>>> import numpy as np
>>> from numpy import linalg as LA
>>> np.set_printoptions(precision=3, suppress=True, linewidth=160, legacy="1.25")
>>> rd = lambda a: np.round(a, 3) + 0
>>> X = np.loadtxt("block18.csv", delimiter=",")
>>> print(X)
[[-6. -9.  0. -6.  5.  9. -8.  2. -1. -5.  3.]
 [-6.  8. -3. -5. -4.  2.  8.  7. -2.  6.  1.]
 [ 2. -8. -3.  5.  5.  1.  4.  3.  3.  5.  3.]
 [ 5.  6. -5. -9. -5.  8. -7.  6.  3. -8. -1.]
 [ 9. -7. -9. -2.  7.  5. -5.  1.  2. -2.  1.]
 [-8. -8.  1.  6.  1. -8.  5.  8. -9. -7.  0.]
 [-6. -4.  9. -3. -2.  6. -5. -4.  3. -2. -9.]
 [ 6. -5. -6. -2.  0.  5. -2. -3. -6. -5.  3.]
 [ 6. -9.  7.  9.  5.  8. -4. -9.  7.  7. -7.]]
>>> Y = X[0, 0] * X[1:] - np.outer(X[1:, 0], X[0])
>>> print(Y)
[[   0. -102.   18.   -6.   54.   42.  -96.  -30.    6.  -66.   12.]
 [   0.   66.   18.  -18.  -40.  -24.   -8.  -22.  -16.  -20.  -24.]
 [   0.    9.   30.   84.    5.  -93.   82.  -46.  -13.   73.   -9.]
 [   0.  123.   54.   66.  -87. -111.  102.  -24.   -3.   57.  -33.]
 [   0.  -24.   -6.  -84.   34.  120.  -94.  -32.   46.    2.   24.]
 [   0.  -30.  -54.  -18.   42.   18.  -18.   36.  -24.  -18.   72.]
 [   0.   84.   36.   48.  -30.  -84.   60.    6.   42.   60.  -36.]
 [   0.  108.  -42.  -18.  -60. -102.   72.   42.  -36.  -12.   24.]]
>>> print(LA.matrix_rank(Y), LA.matrix_rank(X))
8 9
>>> print(rd(X[:, 0] / X[0, 0]))
[ 1.     1.    -0.333 -0.833 -1.5    1.333  1.    -1.    -1.   ]
>>> X @ X
Traceback (most recent call last):
  File "<python-input-10>", line 1, in <module>
    X @ X
    ~~^~~
ValueError: matmul: Input operand 1 has a mismatch in its core dimension 0, with gufunc signature (n?,k),(k,m?)->(n?,m?) (size 9 is different from 11)
>>> cov = X.T @ X
>>> print(rd(LA.svd(X, compute_uv=False) ** 2))
[987.618 762.062 562.464 463.558 204.882  87.68   65.077  18.692   7.967]
>>> print((X @ X.T).shape)
(9, 9)
>>> print(np.diag(cov))
[354. 480. 291. 301. 170. 364. 288. 269. 202. 281. 160.]
>>> print(np.trace(cov), (X ** 2).sum())
3160.0 3160.0
>>> print(cov)
[[ 354.  -39. -150.   25.   76.  127. -118. -121.  117.   26.   16.]
 [ -39.  480.  -44. -173. -241. -117.  123.   91.    0.   45.   28.]
 [-150.  -44.  291.  117.  -23.  -22.  -12. -142.   67.   79. -164.]
 [  25. -173.  117.  301.  103. -145.  114. -103.   12.  138.  -43.]
 [  76. -241.  -23.  103.  170.   57.  -57.  -55.   37.   34.   21.]
 [ 127. -117.  -22. -145.   57.  364. -245.  -87.  140.  -27.  -66.]
 [-118.  123.  -12.  114.  -57. -245.  288.  107. -103.  131.   65.]
 [-121.   91. -142. -103.  -55.  -87.  107.  269. -116.  -99.  107.]
 [ 117.    0.   67.   12.   37.  140. -103. -116.  202.  116.  -91.]
 [  26.   45.   79.  138.   34.  -27.  131.  -99.  116.  281.  -34.]
 [  16.   28. -164.  -43.   21.  -66.   65.  107.  -91.  -34.  160.]]
>>> rng = np.random.default_rng(506)
>>> M = np.eye(10, dtype=int)[rng.permutation(10)]
>>> print(M)
[[0 0 0 0 0 0 0 1 0 0]
 [0 0 0 0 0 1 0 0 0 0]
 [0 0 0 1 0 0 0 0 0 0]
 [0 0 0 0 0 0 0 0 0 1]
 [0 0 0 0 1 0 0 0 0 0]
 [0 0 1 0 0 0 0 0 0 0]
 [0 0 0 0 0 0 1 0 0 0]
 [0 1 0 0 0 0 0 0 0 0]
 [0 0 0 0 0 0 0 0 1 0]
 [1 0 0 0 0 0 0 0 0 0]]
>>> print(M @ M)
[[0 1 0 0 0 0 0 0 0 0]
 [0 0 1 0 0 0 0 0 0 0]
 [0 0 0 0 0 0 0 0 0 1]
 [1 0 0 0 0 0 0 0 0 0]
 [0 0 0 0 1 0 0 0 0 0]
 [0 0 0 1 0 0 0 0 0 0]
 [0 0 0 0 0 0 1 0 0 0]
 [0 0 0 0 0 1 0 0 0 0]
 [0 0 0 0 0 0 0 0 1 0]
 [0 0 0 0 0 0 0 1 0 0]]
>>> print(rd(LA.det(M)))
1.0
>>> x = np.array([1, -1, -1, 0, 1, 2, -1, 1, 2, 2])
>>> print(10 - LA.matrix_rank(M - np.eye(10), tol=1e-8))
4
>>> print(M.T @ (M @ x))
[ 1 -1 -1  0  1  2 -1  1  2  2]
>>> print([p for p in range(1, 25) if np.allclose(LA.matrix_power(M, p), np.eye(10))])
[7, 14, 21]
>>> feats = np.loadtxt("dump.csv", delimiter=",")
>>> print(feats)
[[6. 3. 9. 4. 8.]
 [3. 6. 3. 9. 4.]
 [9. 3. 6. 3. 9.]
 [4. 9. 3. 6. 3.]
 [8. 4. 9. 3. 6.]]
>>> print(LA.norm(feats, axis=1).argmax())
2
>>> print(rd(LA.norm(feats, 2)))
28.334
>>> print(rd(LA.norm(feats, axis=0)))
[14.353 12.288 14.697 12.288 14.353]
>>> print(rd(LA.norm(feats) ** 2 / LA.norm(feats, 2) ** 2))
1.158
>>> vals, evecs = LA.eigvalsh(feats)
Traceback (most recent call last):
  File "<python-input-32>", line 1, in <module>
    vals, evecs = LA.eigvalsh(feats)
    ^^^^^^^^^^^
ValueError: too many values to unpack (expected 2)
>>> vals, evecs = LA.eigh(feats)
>>> print(rd(LA.eigvalsh(feats @ feats)))
[  1.91   11.387  13.09  100.817 802.796]
>>> print(rd(evecs @ np.diag(vals) @ evecs.T))
[[6. 3. 9. 4. 8.]
 [3. 6. 3. 9. 4.]
 [9. 3. 6. 3. 9.]
 [4. 9. 3. 6. 3.]
 [8. 4. 9. 3. 6.]]
>>> print(rd(LA.svd(feats, compute_uv=False)))
[28.334 10.041  3.618  3.374  1.382]
>>> print(rd(evecs.T @ evecs))
[[1. 0. 0. 0. 0.]
 [0. 1. 0. 0. 0.]
 [0. 0. 1. 0. 0.]
 [0. 0. 0. 1. 0.]
 [0. 0. 0. 0. 1.]]
>>> print(np.unique(vals.round(6) + 0, return_counts=True)[1])
[1 1 1 1 1]
>>> Y = LA.invert(feats)
Traceback (most recent call last):
  File "<python-input-39>", line 1, in <module>
    Y = LA.invert(feats)
        ^^^^^^^^^
AttributeError: module 'numpy.linalg' has no attribute 'invert'
>>> Y = LA.inv(feats)
>>> print(rd(LA.det(feats) * Y))
[[ 1620.  -450.  -570.   510. -1260.]
 [ -450.   765.   105. -1155.   510.]
 [ -570.   105.   805.   105.  -570.]
 [  510. -1155.   105.   765.  -450.]
 [-1260.   510.  -570.  -450.  1620.]]
>>> print(np.allclose(Y, feats.T))
False
>>> print(rd(LA.cond(feats)))
20.502
>>> u = np.array([0, 0, 2])
>>> print(np.polyval(u, feats[0]))
[2. 2. 2. 2. 2.]
>>> print(np.array([np.convolve(row, u, "same") for row in feats]))
[[ 0. 12.  6. 18.  8.]
 [ 0.  6. 12.  6. 18.]
 [ 0. 18.  6. 12.  6.]
 [ 0.  8. 18.  6. 12.]
 [ 0. 16.  8. 18.  6.]]
>>> print(np.correlate(feats[0], feats[2], "full"))
[ 54.  45. 126.  99. 201. 102. 141.  60.  72.]
>>> A = np.array([[0, 0, 2, 1, 1, 2, 0, 0, 1],
...     [2, 0, 2, 2, 1, 2, 1, 1, 2],
...     [0, 1, 0, 2, 1, 1, 0, 2, 2],
...     [2, 1, 0, 2, 1, 2, 0, 1, 2],
...     [0, 0, 0, 0, 1, 1, 1, 0, 2],
...     [1, 1, 1, 0, 2, 0, 2, 1, 1],
...     [0, 0, 1, 0, 2, 2, 2, 2, 2],
...     [0, 0, 1, 2, 0, 2, 2, 1, 2],
...     [1, 1, 0, 1, 0, 1, 0, 0, 1],
...     [0, 0, 2, 2, 1, 1, 1, 0, 2],
...     [0, 1, 1, 0, 0, 0, 1, 1, 0],
...     [2, 0, 0, 2, 1, 0, 1, 2, 2],
...     [2, 0, 1, 1, 0, 0, 0, 2, 1]])
>>> print(A)
[[0 0 2 1 1 2 0 0 1]
 [2 0 2 2 1 2 1 1 2]
 [0 1 0 2 1 1 0 2 2]
 [2 1 0 2 1 2 0 1 2]
 [0 0 0 0 1 1 1 0 2]
 [1 1 1 0 2 0 2 1 1]
 [0 0 1 0 2 2 2 2 2]
 [0 0 1 2 0 2 2 1 2]
 [1 1 0 1 0 1 0 0 1]
 [0 0 2 2 1 1 1 0 2]
 [0 1 1 0 0 0 1 1 0]
 [2 0 0 2 1 0 1 2 2]
 [2 0 1 1 0 0 0 2 1]]
>>> Y = np.array([[3, 3, 3],
...     [0, 5, 0],
...     [1, 1, 4],
...     [2, 5, 5],
...     [3, 1, 1],
...     [3, 1, 3],
...     [0, 3, 4],
...     [0, 4, 2],
...     [5, 4, 0]])
>>> print(np.einsum("ik,kj->ji", A, Y))
[[18 31 20 29 16 15 23 21 13 22  1 23 14]
 [14 36 33 36 13 25 27 31 18 25 13 36 24]
 [20 37 18 25  8 19 24 30 11 26 10 25 19]]
>>> print(Y.T @ A.T)
[[18 31 20 29 16 15 23 21 13 22  1 23 14]
 [14 36 33 36 13 25 27 31 18 25 13 36 24]
 [20 37 18 25  8 19 24 30 11 26 10 25 19]]
>>> u = np.array([0, 6, 8, 7])
>>> r1 = np.array([1, 0, 0, 2, 1, 1])
>>> K = np.outer(u, r1)
>>> print(K)
[[ 0  0  0  0  0  0]
 [ 6  0  0 12  6  6]
 [ 8  0  0 16  8  8]
 [ 7  0  0 14  7  7]]
>>> U, sv, vt = LA.svd(K)
>>> evecs = vt[:(sv > 1e-8).sum()]
>>> x = K[2] + 3 * K[0] + rng.integers(2) * np.eye(6)[2]
>>> print(x)
[ 8.  0.  0. 16.  8.  8.]
>>> print(rd(LA.norm(x - evecs.T @ evecs @ x)))
0.0
>>> W1 = np.array([[3, 3, -3],
...     [3, 0, 0],
...     [1, -1, -2],
...     [-1, -2, 0],
...     [-2, -1, 2],
...     [1, 2, -3]])
>>> beta = np.array([4, -4, -4])
>>> H = np.maximum(K @ W1 + beta, 0)
>>> print(H)
[[4 0 0]
 [4 0 0]
 [4 0 0]
 [4 0 0]]
>>> C = np.array([[-2, -3, 2], [0, 1, -1], [2, 0, 0]])
>>> print((H @ C).round(6).argmax(axis=1))
[2 2 2 2]
>>> U, sv, vt = LA.svd(K, full_matrices=False)
>>> print(np.cumsum(sv ** 2) / np.sum(sv ** 2))
[1. 1. 1. 1.]
>>> print(rd(U.T @ U))
[[1. 0. 0. 0.]
 [0. 1. 0. 0.]
 [0. 0. 1. 0.]
 [0. 0. 0. 1.]]
>>> print(LA.cond(K) > 100)
True
>>> print(rd(LA.norm(K, 2) / LA.norm(K)))
1.0
>>> print(LA.matrix_rank(K, rtol=0.1))
1
>>> print(np.argsort(-LA.norm(K, axis=0).round(6), kind="stable")[:3])
[3 0 4]
